$ python -q
>>> import numpy as np
>>> import numpy.linalg as la
>>> np.set_printoptions(precision=4, suppress=True, linewidth=140)
>>> m1 = np.load("mat.npy")
>>> m1
array([[ 13., -27., -12.,  -9., -27.],
       [-27.,  85.,  36.,  27.,  81.],
       [-12.,  36.,  20.,  12.,  36.],
       [ -9.,  27.,  12.,  13.,  27.],
       [-27.,  81.,  36.,  27.,  85.]])
>>> vals, V = la.eig(m1)
>>> np.sort(la.eigvals(la.inv(m1)))
array([0.005, 0.25 , 0.25 , 0.25 , 0.25 ])
>>> np.sort(la.eigvals(m1.T))
array([  4.,   4.,   4.,   4., 200.])
>>> np.round(np.prod(vals), 4)
np.float64(51200.0)
>>> round(float(la.norm(m1, 2) / la.norm(m1)), 4)
0.9992
>>> q = m1.astype(float).copy()
>>> for j in range(5):
...     q[:, j] -= q[:, :j] @ (q[:, :j].T @ q[:, j])
...     q[:, j] /= la.norm(q[:, j])
... 
>>> np.round(q.T @ q, 4) + 0
array([[1., 0., 0., 0., 0.],
       [0., 1., 0., 0., 0.],
       [0., 0., 1., 0., 0.],
       [0., 0., 0., 1., 0.],
       [0., 0., 0., 0., 1.]])
>>> Lm = la.cholesky(m1)
>>> np.diag(Lm) ** 2
array([13.    , 28.9231,  4.6809,  4.3273,  6.7227])
>>> x = np.array([9, 3, 5, 5, 4])
>>> a = np.maximum(m1 @ x, 0)
>>> m1.T @ a
array([-41007., 125625.,  55892.,  41939., 125641.])
>>> np.maximum(m1 @ (3 * x), 0)
array([   0., 1953.,  912.,  699., 1965.])
>>> np.tanh(m1 @ x)
array([-1.,  1.,  1.,  1.,  1.])
>>> np.flatnonzero(a > 1e-9)
array([1, 2, 3, 4])
>>> W0 = np.load("sample17.npy")
>>> W0
array([[ 2,  0,  0,  0, -1,  3, -1],
       [ 0, -1,  0,  0,  0,  0,  0],
       [ 0,  0, -1,  1,  0,  0,  0],
       [ 0,  0, -2,  0,  0,  0,  0],
       [ 0,  0,  0,  0, -2,  0, -2],
       [-3,  0,  0,  0, -2, -2,  0],
       [ 3,  0,  0,  0, -2,  1,  1]])
>>> B = W0 / np.sqrt((W0 ** 2).mean(axis=1, keepdims=True))
>>> la.matrix_rank(B) == la.matrix_rank(W0)
np.True_
>>> la.norm(B, axis=1)
array([2.6458, 2.6458, 2.6458, 2.6458, 2.6458, 2.6458, 2.6458])
>>> np.allclose(W0 @ W0.T, W0.T @ W0)
False
>>> round(la.det(W0), 4)
np.float64(116.0)
>>> la.determinant(W0)
Traceback (most recent call last):
  File "<python-input-28>", line 1, in <module>
    la.determinant(W0)
    ^^^^^^^^^^^^^^
AttributeError: module 'numpy.linalg' has no attribute 'determinant'
>>> B = la.invert(W0)
Traceback (most recent call last):
  File "<python-input-29>", line 1, in <module>
    B = la.invert(W0)
        ^^^^^^^^^
AttributeError: module 'numpy.linalg' has no attribute 'invert'
>>> B = la.inv(W0)
>>> B
array([[-0.2759, -0.    , -0.    , -0.    ,  0.2414, -0.3103,  0.2069],
       [-0.    , -1.    , -0.    , -0.    , -0.    , -0.    , -0.    ],
       [-0.    , -0.    , -0.    , -0.5   , -0.    , -0.    , -0.    ],
       [ 0.    ,  0.    ,  1.    , -0.5   ,  0.    ,  0.    ,  0.    ],
       [-0.1034, -0.    , -0.    , -0.    , -0.0345, -0.2414, -0.1724],
       [ 0.5172,  0.    ,  0.    ,  0.    , -0.3276,  0.2069, -0.1379],
       [ 0.1034, -0.    , -0.    , -0.    , -0.4655,  0.2414,  0.1724]])
>>> la.det(W0) * B
array([[ -32.,   -0.,   -0.,   -0.,   28.,  -36.,   24.],
       [  -0., -116.,   -0.,   -0.,   -0.,   -0.,   -0.],
       [  -0.,   -0.,   -0.,  -58.,   -0.,   -0.,   -0.],
       [   0.,    0.,  116.,  -58.,    0.,    0.,    0.],
       [ -12.,   -0.,   -0.,   -0.,   -4.,  -28.,  -20.],
       [  60.,    0.,    0.,    0.,  -38.,   24.,  -16.],
       [  12.,   -0.,   -0.,   -0.,  -54.,   28.,   20.]])
>>> np.allclose(B, W0.T)
False
>>> np.round(la.slogdet(W0)[0], 4)
np.float64(1.0)
>>> np.round(la.inv(B), 4) + 0
array([[ 2.,  0.,  0.,  0., -1.,  3., -1.],
       [ 0., -1.,  0.,  0.,  0.,  0.,  0.],
       [ 0.,  0., -1.,  1.,  0.,  0.,  0.],
       [ 0.,  0., -2.,  0.,  0.,  0.,  0.],
       [ 0.,  0.,  0.,  0., -2.,  0., -2.],
       [-3.,  0.,  0.,  0., -2., -2.,  0.],
       [ 3.,  0.,  0.,  0., -2.,  1.,  1.]])
>>> K = np.load("m.npy")
>>> K
array([[ 0.4045,  2.7356,  0.6382, -0.014 ,  0.081 ,  0.9689],
       [-2.6294,  0.7741, -0.4492, -0.1424, -0.8624, -0.722 ],
       [-0.6068, -0.7951,  1.1277,  1.2939, -1.2365,  1.8774],
       [ 1.2136,  0.4394, -0.7543,  0.9377, -2.1851, -1.0541],
       [-0.2023,  0.2145, -2.1624,  1.6118,  0.9607,  0.8462],
       [-0.2023,  0.2145,  1.369 ,  1.9565,  1.0114, -1.4792]])
>>> round(float(K[:, 3] @ K[:, 2]), 4)
-0.0
>>> la.svd(K, compute_uv=False)
array([3., 3., 3., 3., 3., 3.])
>>> rng = np.random.default_rng(47)
>>> lab = rng.permutation(6)
>>> B = K[:, lab] * rng.choice([-1, 1], 6)
>>> B
array([[-0.9689, -0.4045,  0.6382, -0.081 , -2.7356, -0.014 ],
       [ 0.722 ,  2.6294, -0.4492,  0.8624, -0.7741, -0.1424],
       [-1.8774,  0.6068,  1.1277,  1.2365,  0.7951,  1.2939],
       [ 1.0541, -1.2136, -0.7543,  2.1851, -0.4394,  0.9377],
       [-0.8462,  0.2023, -2.1624, -0.9607, -0.2145,  1.6118],
       [ 1.4792,  0.2023,  1.369 , -1.0114, -0.2145,  1.9565]])
>>> Uu, _, Vt = la.svd(K.T @ B)
>>> lab
array([5, 0, 2, 4, 1, 3])
>>> gram = K.T @ K
>>> la.matrix_rank(gram)
np.int64(6)
>>> (K @ K.T).shape
(6, 6)
>>> gram.round(4) + 0
array([[9., 0., 0., 0., 0., 0.],
       [0., 9., 0., 0., 0., 0.],
       [0., 0., 9., 0., 0., 0.],
       [0., 0., 0., 9., 0., 0.],
       [0., 0., 0., 0., 9., 0.],
       [0., 0., 0., 0., 0., 9.]])
>>> np.allclose(gram, gram.T)
True
>>> np.diag(gram)
array([9., 9., 9., 9., 9., 9.])
>>> la.svd(K, compute_uv=False) ** 2
array([9., 9., 9., 9., 9., 9.])
>>> feats = np.load("w.npy")
>>> feats
array([[ 1,  1,  1,  1, -1, -1, -1, -1],
       [ 1, -1, -1,  1,  1, -1, -1,  1],
       [ 1,  1,  1,  1,  1,  1,  1,  1]])
>>> feats.reshape(-1, 2)
array([[ 1,  1],
       [ 1,  1],
       [-1, -1],
       [-1, -1],
       [ 1, -1],
       [-1,  1],
       [ 1, -1],
       [-1,  1],
       [ 1,  1],
       [ 1,  1],
       [ 1,  1],
       [ 1,  1]])
>>> t3 = feats.reshape(3, 2, -1)
>>> t3[:, 0]
array([[ 1,  1,  1,  1],
       [ 1, -1, -1,  1],
       [ 1,  1,  1,  1]])
>>> np.einsum("ihd,jhd->hij", t3, t3).shape
(2, 3, 3)
>>> t3.sum(axis=1)
array([[ 0,  0,  0,  0],
       [ 2, -2, -2,  2],
       [ 2,  2,  2,  2]])
>>> x = np.array([3, 0, 2, 6, 3, 2, 0, 6])
>>> (feats * x).sum(axis=1)
array([ 0, 14, 22])
>>> feats * x
array([[ 3,  0,  2,  6, -3, -2,  0, -6],
       [ 3,  0, -2,  6,  3, -2,  0,  6],
       [ 3,  0,  2,  6,  3,  2,  0,  6]])
>>> np.einsum("ij,j->i", feats, x)
array([ 0, 14, 22])
>>> feats @ x
array([ 0, 14, 22])
>>> feats @ np.ones(8)
array([0., 0., 8.])
>>> feats @ np.eye(8)[5]
array([-1., -1.,  1.])
>>> np.sign((feats @ x).round(6))
array([0, 1, 1])
>>> np.round(la.norm(feats, 1), 4), np.round(la.norm(feats, np.inf), 4)
(np.float64(3.0), np.float64(8.0))
>>> round(la.norm(feats[2] - feats[1]), 4)
np.float64(4.0)
>>> np.round(la.norm(feats[2], 1), 4), round(la.norm(feats[2], np.inf), 4)
(np.float64(8.0), np.float64(1.0))
>>> round(float(la.norm(feats) ** 2 / la.norm(feats, 2) ** 2), 4)
3.0
>>> feats[2] @ feats[1]
np.int64(0)
>>> B = np.array([[2, 1], [3, 2], [0, 1], [2, 1], [1, 2], [3, 0], [1, 1], [0, 2]])
>>> np.einsum("ik,kj->ji", feats, B)
array([[ 2, -2, 12],
       [ 0,  2, 10]])
>>> la.matrix_rank(feats @ B)
np.int64(2)
>>> np.einsum("ik,kj->ij", feats, B)
array([[ 2,  0],
       [-2,  2],
       [12, 10]])
>>> np.einsum("ij,ij->i", feats, feats)
array([8, 8, 8])
>>> B.T @ feats.T
array([[ 2, -2, 12],
       [ 0,  2, 10]])
>>> feats @ B
array([[ 2,  0],
       [-2,  2],
       [12, 10]])
>>> np.einsum("ij->j", feats)
array([ 3,  1,  1,  3,  1, -1, -1,  1])
>>> la.matrix_rank(np.vstack([feats, B.T]))
np.int64(5)
>>> M = np.loadtxt("test4.csv", delimiter=",")
>>> M
array([[ 0.,  0.,  1.,  2.,  1.,  0.,  1.],
       [ 2.,  0.,  1.,  2.,  3.,  0.,  2.],
       [ 2.,  0.,  3.,  4.,  4.,  0.,  3.],
       [ 3.,  1.,  5.,  4.,  6.,  2.,  3.],
       [ 4.,  3.,  7.,  4.,  8.,  2.,  4.],
       [ 6.,  5.,  9.,  6.,  9.,  4.,  4.],
       [ 7.,  7., 11.,  8., 10.,  5.,  4.],
       [ 9.,  7., 11., 10., 11.,  7.,  6.],
       [11.,  8., 12., 10., 12.,  7.,  7.],
       [11.,  8., 12., 12., 12.,  9.,  9.],
       [11., 10., 12., 14., 14., 10., 10.],
       [12., 11., 13., 14., 15., 11., 11.],
       [12., 11., 14., 14., 15., 11., 12.],
       [14., 11., 15., 14., 17., 12., 12.],
       [14., 12., 17., 14., 17., 12., 12.],
       [14., 14., 18., 16., 19., 12., 13.]])
>>> x = np.array([-6, 7, 6, -1, 3, -6, -1])
>>> target = M @ x
>>> target
array([ 6., -1., 11., 18., 43., 46., 61., 36., 39., 23., 34., 37., 42., 36., 55., 78.])
>>> target = target + 0.1 * rng.normal(size=16)
>>> target
array([ 5.9543, -1.0191, 10.9125, 18.0005, 43.0593, 46.0272, 61.0881, 36.183 , 38.937 , 23.1602, 33.894 , 36.9938, 42.1009, 36.1365,
       55.0689, 78.0711])
>>> c, *_ = la.lstsq(M, target)
>>> c.round()
array([-6.,  7.,  6., -1.,  3., -6., -1.])
>>> np.round(M.T @ (target - M @ c), 4) + 0
array([0., 0., 0., 0., 0., 0., 0.])
>>> c
array([-6.0144,  6.9592,  6.0469, -1.0228,  2.9838, -5.9404, -1.0062])
>>> X = np.load("case1.npy")
>>> X
array([[ 0,  2,  3,  3,  0,  2],
       [ 0,  0,  3, -2,  1,  2],
       [ 0,  0,  0, -1, -3, -2],
       [ 0,  0,  0,  0,  0, -1],
       [ 0,  0,  0,  0,  0,  2],
       [ 0,  0,  0,  0,  0,  0]])
>>> gram = X.T @ X
>>> np.diag(gram)
array([ 0,  4, 18, 14, 10, 17])
>>> np.allclose(gram, gram.T)
True
>>> (X @ X.T).shape
(6, 6)
>>> np.round(la.eigvalsh(gram)[::-1], 4) + 0
array([35.5866, 14.3534, 10.3568,  2.7031,  0.    ,  0.    ])
>>> np.round(la.svd(X, compute_uv=False) ** 2, 4) + 0
array([35.5866, 14.3534, 10.3568,  2.7031,  0.    ,  0.    ])
>>> la.matrix_rank(X, rtol=0.1)
np.int64(4)
>>> [round(float(x), 4) for x in la.svd(X, compute_uv=False)[:3]]
[5.9655, 3.7886, 3.2182]
>>> np.argsort(-la.norm(X, axis=0).round(6), kind="stable")[:3]
array([2, 5, 3])
>>> B = np.array([[2, 3, 1], [4, -1, 3], [2, -2, 1], [1, -3, 3], [-4, -3, 3]])
>>> cent = np.array([[0, 0, 1, 0], [2, 1, 0, 0], [1, 1, 2, 2]])
>>> mat = B @ cent
>>> mat
array([[ 7,  4,  4,  2],
       [ 1,  2, 10,  6],
       [-3, -1,  4,  2],
       [-3,  0,  7,  6],
       [-3,  0,  2,  6]])
>>> # rows and columns are dependent
>>> Uu, sv, Vt = la.svd(mat)
>>> sv.round(4) + 0
array([17.0399,  9.8016,  3.5456,  0.    ])
>>> np.argmax(sv[:-1] / (sv[1:] + 1e-6)) + 1
np.int64(3)
>>> B = Uu[:, :3] @ np.diag(sv[:3]) @ Vt[:3]
>>> la.matrix_rank(mat, rtol=0.05)
np.int64(3)
>>> np.round(np.abs(mat - B).max(), 4)
np.float64(0.0)
>>> B.round(4) + 0
array([[ 7.,  4.,  4.,  2.],
       [ 1.,  2., 10.,  6.],
       [-3., -1.,  4.,  2.],
       [-3.,  0.,  7.,  6.],
       [-3.,  0.,  2.,  6.]])
>>> la.matrix_rank(B)
np.int64(3)
>>> r = la.matrix_rank(mat)
>>> r
np.int64(3)
>>> null = la.svd(mat)[2][r:].T
>>> np.round(null @ null.T, 4) + 0
array([[ 0.1905, -0.381 ,  0.    ,  0.0952],
       [-0.381 ,  0.7619,  0.    , -0.1905],
       [ 0.    ,  0.    ,  0.    ,  0.    ],
       [ 0.0952, -0.1905,  0.    ,  0.0476]])
>>> np.round(null[:, 0] / null[np.abs(null[:, 0]).round(6).argmax(), 0], 4) + 0
array([-0.5 ,  1.  ,  0.  , -0.25])
>>> [int(la.matrix_rank(mat[:i])) for i in range(1, len(mat) + 1)]
[1, 2, 3, 3, 3]
>>> la.matrix_rank(mat.T @ mat), la.matrix_rank(mat @ mat.T)
(np.int64(3), np.int64(3))
>>> np.allclose(mat @ null, 0)
True
>>> [int(la.matrix_rank(np.delete(mat, i, axis=0))) for i in range(5)]
[3, 3, 3, 3, 3]
>>> [int(la.matrix_rank(mat[:, :j + 1])) for j in range(4)]
[1, 2, 3, 3]
>>> Uu, sv, Vt = la.svd(mat)
>>> V = Vt[:(sv > 1e-8).sum()]
>>> x = mat[1] + 3 * mat[3] + rng.integers(2) * np.eye(4)[2]
>>> x
array([-8.,  2., 31., 24.])
>>> la.matrix_rank(np.vstack([mat, x]))
np.int64(3)
>>> np.allclose(V.T @ V @ x, x)
True
>>> np.round(la.norm(x - V.T @ V @ x), 4)
np.float64(0.0)
